$ ipython --no-banner

In [1]: import numpy as np

In [2]: np.set_printoptions(suppress=True, linewidth=200)

In [3]: rd = lambda a: np.round(a, 3) + 0

In [4]: A = np.load("run10.npy")

In [5]: print(A)
[[-1.  1.  1.]
 [ 1. -1.  1.]
 [ 1.  1. -1.]]

In [6]: # symmetric

In [7]: def softmax(z):
   ...:     e = np.exp(z - z.max(axis=-1, keepdims=True))
   ...:     return e / e.sum(axis=-1, keepdims=True)
   ...: 

In [8]: print(softmax(A).sum(axis=1))
[1. 1. 1.]

In [9]: scores = A @ A.T / np.sqrt(3)

In [10]: print(rd(softmax(scores + np.triu(np.full(scores.shape, -np.inf), 1))))
[[1.    0.    0.   ]
 [0.09  0.91  0.   ]
 [0.083 0.083 0.834]]

In [11]: print(A @ np.ones(3))
[1. 1. 1.]

In [12]: W = np.array([[-2, 1, -2, -1], [3, 3, -1, 2], [3, 1, 3, -3]])

In [13]: coef = np.array([2, -1, 2, 2])

In [14]: act = np.maximum(A @ W + coef, 0)

In [15]: print((act > 0).astype(int))
[[1 1 1 1]
 [0 0 1 0]
 [0 1 0 1]]

In [16]: print(rd((act > 0).mean(axis=0)))
[0.333 0.667 0.667 0.667]

In [17]: C = np.array([[-1, 1], [-1, -2], [1, -1], [0, 2]])

In [18]: print(act @ C)
[[-6.  4.]
 [ 4. -4.]
 [-2.  8.]]

In [19]: evals, V = np.linalg.eig(A)

In [20]: print(rd(np.sort(np.linalg.eigvals(A @ A))))
[1. 4. 4.]

In [21]: print(rd(A @ V[:, 0] - evals[0] * V[:, 0]))
[0. 0. 0.]

In [22]: rng = np.random.default_rng(479)

In [23]: lab = rng.permutation(3)

In [24]: print(lab)
[1 2 0]

In [25]: Y = A[lab][:, lab]

In [26]: print(np.diag(Y))
[-1. -1. -1.]

In [27]: print(Y)
[[-1.  1.  1.]
 [ 1. -1.  1.]
 [ 1.  1. -1.]]

In [28]: print(np.allclose(Y, A))
True

In [29]: M = np.load("test7.npy")

In [30]: print(M)
[[1 0]
 [0 1]]

In [31]: # splits into 2 blocks

In [32]: print(np.poly(M))
[ 1. -2.  1.]

In [33]: print(rd(np.linalg.svd(M, compute_uv=False)))
[1. 1.]

In [34]: print(M.T @ M)
[[1 0]
 [0 1]]

In [35]: print(M @ M.T)
[[1 0]
 [0 1]]

In [36]: print(rd(np.linalg.pinv(M)))
[[1. 0.]
 [0. 1.]]

In [37]: print(rd(np.linalg.norm(M, axis=0)))
[1. 1.]

In [38]: print(M[:, 0] @ M[:, 1])
0

In [39]: x = np.array([1, 0])

In [40]: target = M @ x

In [41]: coef, lr = np.zeros(2), 1 / np.linalg.norm(M, 2) ** 2

In [42]: for i in range(250):
    ...:     coef -= lr * M.T @ (M @ coef - target)
    ...:     if i % 50 == 0: print(i, round(np.linalg.norm(M @ coef - target), 3))
    ...: 
0 0.0
50 0.0
100 0.0
150 0.0
200 0.0

In [43]: print(coef)
[1. 0.]

In [44]: t = np.radians(36)

In [45]: Rm = np.eye(2)

In [46]: Rm[1, 1] = Rm[0, 0] = np.cos(t)

In [47]: Rm[1, 0], Rm[0, 1] = -np.sin(t), np.sin(t)

In [48]: print(rd(Rm))
[[ 0.809  0.588]
 [-0.588  0.809]]

In [49]: Y = M @ Rm.T

In [50]: print(rd(Y))
[[ 0.809 -0.588]
 [ 0.588  0.809]]

In [51]: print(rd(np.linalg.det(Rm)), rd(np.trace(Rm)))
1.0 1.618

In [52]: print(rd(np.linalg.norm(Y, "nuc")))
2.0

In [53]: data = np.load("case6.npy")

In [54]: print(data)
[[-16.492   5.932   9.634]
 [ 19.066  -5.498  -2.499]
 [  1.284   6.985 -18.697]
 [ -0.758  16.685  11.001]
 [ -2.812   9.558 -17.342]
 [  9.865  -8.729  15.05 ]
 [ -1.794 -16.175 -11.625]
 [ -5.014  -0.279  19.359]
 [-15.767  11.806   3.467]
 [ 18.406  -3.934   6.764]
 [-13.652  -6.677 -13.002]
 [ 14.571   0.744 -13.68 ]
 [ 10.214 -17.194   0.248]
 [ 10.732 -16.714   2.341]
 [ 15.188 -12.008   5.013]
 [ 13.961  12.739   6.542]
 [ 10.706  13.86   -9.659]
 [  1.116 -12.68  -15.426]
 [-15.347  -4.012  12.181]
 [-11.674 -15.493  -4.869]]

In [55]: print(np.linalg.matrix_rank(data))
3

In [56]: G = np.cov(data, rowvar=False)

In [57]: print(rd(data.std(axis=0)))
[11.838 11.018 11.371]

In [58]: P = data @ np.linalg.solve(data.T @ data, data.T)

In [59]: print(np.linalg.matrix_rank(np.eye(20) - P))
17

In [60]: print(np.allclose(P @ P, P))
True

In [61]: print(rd(np.linalg.eigvalsh(P)))
[0. 0. 0. 0. 0. 0. 0. 0. 0. 0. 0. 0. 0. 0. 0. 0. 0. 1. 1. 1.]

In [62]: Y = np.c_[data[:, :2] @ np.array([[-2, 1], [3, -2]]), np.array([2, 0, 1, 1, 1, 1, 0, 1, 2, 2, 1, 0, 0, 1, 1, 2, 0, 1, 1, 1])]

In [63]: print(rd(Y))
[[ 50.78  -28.356   2.   ]
 [-54.626  30.062   0.   ]
 [ 18.387 -12.686   1.   ]
 [ 51.571 -34.128   1.   ]
 [ 34.298 -21.928   1.   ]
 [-45.917  27.323   1.   ]
 [-44.937  30.556   0.   ]
 [  9.191  -4.456   1.   ]
 [ 66.952 -39.379   2.   ]
 [-48.614  26.274   2.   ]
 [  7.273  -0.298   1.   ]
 [-26.91   13.083   0.   ]
 [-72.01   44.602   0.   ]
 [-71.606  44.16    1.   ]
 [-66.4    39.204   1.   ]
 [ 10.295 -11.517   2.   ]
 [ 20.168 -17.014   0.   ]
 [-40.272  26.476   1.   ]
 [ 18.658  -7.323   1.   ]
 [-23.131  19.312   1.   ]]

In [64]: print(np.linalg.matrix_rank(Y))
3

In [65]: print(rd(np.linalg.norm(Y - data @ np.linalg.lstsq(data, Y)[0], axis=0)))
[0.    0.    5.105]
